% python3 -q
>>> import numpy as np
>>> np.set_printoptions(suppress=True, linewidth=140)
>>> rng = np.random.default_rng(74)
>>> feats = rng.normal(size=(25, 8))
>>> feats = 10 * feats / np.linalg.norm(feats, axis=1, keepdims=True)
>>> feats.round(4)
array([[ 1.9596,  1.6418,  5.8575, -1.8179, -6.8737, -2.5569,  0.3354,  1.3968],
       [-0.9365,  3.8925,  7.38  ,  4.7791, -1.4994,  0.3527,  1.6972,  1.1891],
       [-4.2269, -5.7862,  0.3879,  5.8626,  1.1119,  3.4694,  0.8175,  0.4376],
       [-4.0453,  5.362 , -3.2356,  1.542 ,  0.7003, -5.1927,  1.9122, -3.3055],
       [ 4.6624,  3.0097, -0.8848, -1.265 , -0.46  ,  2.7494, -0.203 ,  7.6817],
       [-3.173 ,  0.7122,  5.3707, -5.4831, -1.1533,  1.0826, -4.4821,  2.8151],
       [-4.6696,  0.1928, -0.6266, -2.2712,  6.0443, -2.5573,  5.0799,  1.9308],
       [ 5.5443,  0.1474, -2.4316, -0.4827,  4.9266, -5.2204,  1.3948,  3.1022],
       [ 0.3762, -3.7844,  3.9366,  2.8411,  4.8233,  4.4889, -4.1236, -1.245 ],
       [-2.0165, -2.6634, -0.8586, -2.8406,  7.6984,  4.5114, -0.3288, -0.5548],
       [ 6.2844, -1.8425,  3.1232, -3.6454,  0.1991,  4.4586,  3.3496, -1.7114],
       [-0.2621,  0.8739, -4.0095, -5.9012,  1.0171, -3.359 , -1.551 ,  5.7918],
       [-6.2053, -1.8866, -1.0685,  2.2255, -2.4709,  5.1549, -3.3422,  2.827 ],
       [ 4.6845,  1.9073,  2.2709,  5.4355, -0.3754,  4.7946,  0.6283,  4.0239],
       [-2.14  , -3.0129, -1.5245,  3.5085,  6.3243, -1.565 ,  5.3096, -1.0351],
       [ 1.7727, -1.5504, -0.7372, -0.8832, -5.3669,  1.404 , -2.6537,  7.4373],
       [ 1.0742,  4.443 ,  2.005 , -1.5335,  5.5754, -2.835 ,  1.2274,  5.6662],
       [ 2.5804,  3.2784,  2.5175,  0.5449, -2.7565,  1.9151,  7.399 ,  3.1539],
       [-0.964 , -6.8769,  4.5065,  1.4287, -3.193 , -1.3584, -1.7441,  3.7877],
       [-3.9113,  5.1967,  2.9479,  0.3131, -4.0857,  0.9957,  4.1623,  3.7281],
       [ 1.1228,  0.2524, -2.7283, -2.3757, -3.9531,  1.1652,  5.3587, -6.3157],
       [ 1.602 , -4.2379,  2.0149, -1.2149,  4.925 , -3.7836, -2.863 , -5.2125],
       [ 3.873 ,  2.4904, -1.8218, -3.796 , -3.5242, -5.7628,  3.8108,  0.9574],
       [ 4.2931,  6.1578,  0.4463, -3.0598, -0.287 , -2.5602, -1.5172,  5.015 ],
       [ 4.5525,  7.5041, -3.7593, -0.0236, -2.5825, -0.376 ,  1.344 , -0.4618]])
>>> P = feats @ np.linalg.solve(feats.T @ feats, feats.T)
>>> round(np.trace(P), 4)
np.float64(8.0)
>>> np.round(P @ feats[:, 0], 4)
array([ 1.9596, -0.9365, -4.2269, -4.0453,  4.6624, -3.173 , -4.6696,  5.5443,  0.3762, -2.0165,  6.2844, -0.2621, -6.2053,  4.6845,
       -2.14  ,  1.7727,  1.0742,  2.5804, -0.964 , -3.9113,  1.1228,  1.602 ,  3.873 ,  4.2931,  4.5525])
>>> np.linalg.matrix_rank(np.eye(25) - P)
np.int64(17)
>>> M = np.load("mat.npy")
>>> M
array([[ -7,   2,   0,   0],
       [  1,   2,   0,   2],
       [  3,   3, -29,   2],
       [  1,   2,   2, -20]])
>>> def softmax(z):
...     e = np.exp(z - z.max(axis=-1, keepdims=True))
...     return e / e.sum(axis=-1, keepdims=True)
... 
>>> np.round(softmax(M[2] + 4), 4) + 0
array([0.4223, 0.4223, 0.    , 0.1554])
>>> np.round(softmax(M[2]), 4) + 0
array([0.4223, 0.4223, 0.    , 0.1554])
>>> S = M @ M.T / np.sqrt(4)
>>> np.round(softmax(S + np.triu(np.full(S.shape, -np.inf), 1)), 4) + 0
array([[1.    , 0.    , 0.    , 0.    ],
       [0.0025, 0.9975, 0.    , 0.    ],
       [0.    , 0.    , 1.    , 0.    ],
       [0.    , 0.    , 0.    , 1.    ]])
>>> x0 = np.array([-1, 2, 1, 0])
>>> y = M @ x0
>>> c, lr = np.zeros(4), 1 / np.linalg.norm(M, 2) ** 2
>>> for i in range(8):
...     c -= lr * M.T @ (M @ c - y)
...     if i % 2 == 0: print(i, round(np.linalg.norm(M @ c - y), 4))
... 
0 10.5543
2 9.5085
4 8.601
6 7.8143
>>> np.round(np.linalg.cond(M), 4)
np.float64(12.4109)
>>> c.round(4)
array([-0.5967,  0.153 ,  0.8432, -0.1609])
>>> out = M[0, 0] * M[1:] - np.outer(M[1:, 0], M[0])
>>> out
array([[  0, -16,   0, -14],
       [  0, -27, 203, -14],
       [  0, -16, -14, 140]])
>>> np.round(M[:, 0] / M[0, 0], 4)
array([ 1.    , -0.1429, -0.4286, -0.1429])
>>> np.flatnonzero(~out.round(6).any(axis=1))
array([], dtype=int64)
>>> round(float(np.linalg.det(M[::-1])), 4)
-10252.0
>>> np.round(np.linalg.eigvals(M).sum().real, 4)
np.float64(-54.0)
>>> np.round(np.linalg.eigvals(M), 4)
array([  2.4312,  -7.2503, -29.3938, -19.7871])
>>> np.einsum("ii->", M)
np.int64(-54)
>>> np.round(np.linalg.det(M.T), 4)
np.float64(-10252.0)
>>> np.einsum("ij,ji->", M, M)
np.int64(1314)
>>> out = np.linalg.inv(M)
>>> np.allclose(out, M.T)
False
>>> (np.abs(out) > 1e-9).astype(int)
array([[1, 1, 1, 1],
       [1, 1, 1, 1],
       [1, 1, 1, 1],
       [1, 1, 1, 1]])
>>> np.round(M @ out, 4) + 0
array([[1., 0., 0., 0.],
       [0., 1., 0., 0.],
       [0., 0., 1., 0.],
       [0., 0., 0., 1.]])
>>> E = np.load("arr.npy")
>>> E
array([[-6, -3, -7,  1, -5, -2,  2,  0, -4,  4,  3],
       [-3,  8, -2, -5, -1, -2, -2, -4,  4,  1,  8],
       [-7, -2,  0,  7, -3,  8, -2,  3, -5,  0,  4],
       [ 1, -5,  7,  2, -9,  4,  7, -4,  4, -2,  1],
       [-5, -1, -3, -9, -2,  2, -3,  6,  0, -4,  9],
       [-2, -2,  8,  4,  2, -2, -1, -2, -5,  2, -1],
       [ 2, -2, -2,  7, -3, -1, -4,  0,  0,  0, -2],
       [ 0, -4,  3, -4,  6, -2,  0,  0,  3,  1,  8],
       [-4,  4, -5,  4,  0, -5,  0,  3, -8, -1, -4],
       [ 4,  1,  0, -2, -4,  2,  0,  1, -1, 10,  4],
       [ 3,  8,  4,  1,  9, -1, -2,  8, -4,  4, -2]])
>>> np.round(softmax(feats[1]), 4)
array([0.0002, 0.0275, 0.8997, 0.0668, 0.0001, 0.0008, 0.0031, 0.0018])
>>> np.round(softmax(10 * feats[1]), 4) + 0
array([0., 0., 1., 0., 0., 0., 0., 0.])
>>> np.round(softmax(feats[1] + -2), 4)
array([0.0002, 0.0275, 0.8997, 0.0668, 0.0001, 0.0008, 0.0031, 0.0018])
>>> S = feats @ feats.T / np.sqrt(8)
>>> softmax(S).round(6).argmax(axis=1)
array([ 0,  1,  2,  3,  4,  5,  6,  7,  8,  9, 10, 11, 12, 13, 14, 15, 16, 17, 18, 19, 20, 21, 22, 23, 24])
>>> np.round(softmax(S)[1] @ feats, 4)
array([-0.9366,  3.8925,  7.38  ,  4.7791, -1.4994,  0.3527,  1.6972,  1.1891])
>>> evals, evecs = np.linalg.eigh(E)
>>> np.round(np.linalg.eigvalsh(E + -1 * np.eye(11)), 4)
array([-23.7548, -20.8299, -11.7822,  -9.58  ,  -6.4753,  -2.278 ,   3.3835,   8.9478,  12.6001,  14.0378,  20.731 ])
>>> z = rng.permutation(11)
>>> z
array([ 7,  0,  5,  6,  4, 10,  1,  2,  3,  9,  8])
>>> out = E[z][:, z]
>>> np.diag(out)
array([ 0, -6, -2, -4, -2, -2,  8,  0,  2, 10, -8])
>>> np.round(np.sort(np.abs(np.linalg.eigvals(out))), 4)
array([ 1.278 ,  4.3835,  5.4753,  8.58  ,  9.9478, 10.7822, 13.6001, 15.0378, 19.8299, 21.731 , 22.7548])
>>> out
array([[ 0,  0, -2,  0,  6,  8, -4,  3, -4,  1,  3],
       [ 0, -6, -2,  2, -5,  3, -3, -7,  1,  4, -4],
       [-2, -2, -2, -1,  2, -1, -2,  8,  4,  2, -5],
       [ 0,  2, -1, -4, -3, -2, -2, -2,  7,  0,  0],
       [ 6, -5,  2, -3, -2,  9, -1, -3, -9, -4,  0],
       [ 8,  3, -1, -2,  9, -2,  8,  4,  1,  4, -4],
       [-4, -3, -2, -2, -1,  8,  8, -2, -5,  1,  4],
       [ 3, -7,  8, -2, -3,  4, -2,  0,  7,  0, -5],
       [-4,  1,  4,  7, -9,  1, -5,  7,  2, -2,  4],
       [ 1,  4,  2,  0, -4,  4,  1,  0, -2, 10, -1],
       [ 3, -4, -5,  0,  0, -4,  4, -5,  4, -1, -8]])
>>> K = np.load("x.npy")
>>> K
array([[ -0.4063,   4.9922,   6.1953,   1.5937,   4.8047,  -8.0078],
       [  1.637 ,   7.5463,   7.7278,   3.637 ,   3.2722,  -5.4537],
       [  4.8433,  11.5541,  10.1324,   6.8433,   0.8676,  -1.4459],
       [  5.596 ,  12.495 ,  10.697 ,   7.596 ,   0.303 ,  -0.505 ],
       [  5.0873,  11.8591,  10.3155,   7.0873,   0.6845,  -1.1409],
       [  4.5602,  11.2003,   9.9202,   6.5602,   1.0798,  -1.7997],
       [  3.8743,  10.3429,   9.4057,   5.8743,   1.5943,  -2.6571],
       [  1.2948,   7.1184,   7.4711,   3.2948,   3.5289,  -5.8816],
       [ 10.2493,  18.3116,  14.187 ,  12.2493,  -3.187 ,   5.3116],
       [ 11.9375,  20.4219,  15.4531,  13.9375,  -4.4531,   7.4219],
       [  3.8236,  10.2795,   9.3677,   5.8236,   1.6323,  -2.7205],
       [  3.1012,   9.3765,   8.8259,   5.1012,   2.1741,  -3.6235],
       [  6.3996,  13.4994,  11.2997,   8.3996,  -0.2997,   0.4994],
       [  6.3529,  13.4411,  11.2647,   8.3529,  -0.2647,   0.4411],
       [ -3.3519,   1.3102,   3.9861,  -1.3519,   7.0139, -11.6898],
       [  1.8304,   7.7879,   7.8728,   3.8304,   3.1272,  -5.2121],
       [  4.3123,  10.8904,   9.7342,   6.3123,   1.2658,  -2.1096],
       [  4.3971,  10.9963,   9.7978,   6.3971,   1.2022,  -2.0037],
       [ 11.2864,  19.608 ,  14.9648,  13.2864,  -3.9648,   6.608 ],
       [  0.124 ,   5.655 ,   6.593 ,   2.124 ,   4.407 ,  -7.345 ],
       [  2.139 ,   8.1738,   8.1043,   4.139 ,   2.8957,  -4.8262],
       [  5.1971,  11.9964,  10.3979,   7.1971,   0.6021,  -1.0036],
       [ -1.0856,   4.1429,   5.6858,   0.9144,   5.3142,  -8.8571],
       [ -4.5183,  -0.1479,   3.1113,  -2.5183,   7.8887, -13.1479],
       [  7.0007,  14.2509,  11.7505,   9.0007,  -0.7505,   1.2509],
       [  5.2941,  12.1176,  10.4706,   7.2941,   0.5294,  -0.8824],
       [  6.0023,  13.0028,  11.0017,   8.0023,  -0.0017,   0.0028],
       [  3.6705,  10.0881,   9.2528,   5.6705,   1.7472,  -2.9119],
       [ -4.2145,   0.2319,   3.3391,  -2.2145,   7.6609, -12.7681],
       [  3.0146,   9.2683,   8.761 ,   5.0146,   2.239 ,  -3.7317],
       [ -3.9533,   0.5584,   3.535 ,  -1.9533,   7.465 , -12.4416],
       [  5.2102,  12.0128,  10.4077,   7.2102,   0.5923,  -0.9872],
       [  1.2885,   7.1107,   7.4664,   3.2885,   3.5336,  -5.8893]])
>>> left, s, Vt = np.linalg.svd(K)
>>> s.round(4) + 0
array([95.4651, 42.6104,  0.0003,  0.0002,  0.    ,  0.    ])
>>> out = left[:, :2] @ np.diag(s[:2]) @ Vt[:2]
>>> np.linalg.matrix_rank(K, rtol=0.05)
np.int64(2)
>>> np.round(np.linalg.norm(K - out, 2), 4), round(float(s[2]), 4)
(np.float64(0.0003), 0.0003)
>>> round(np.abs(K - out).max(), 4)
np.float64(0.0001)
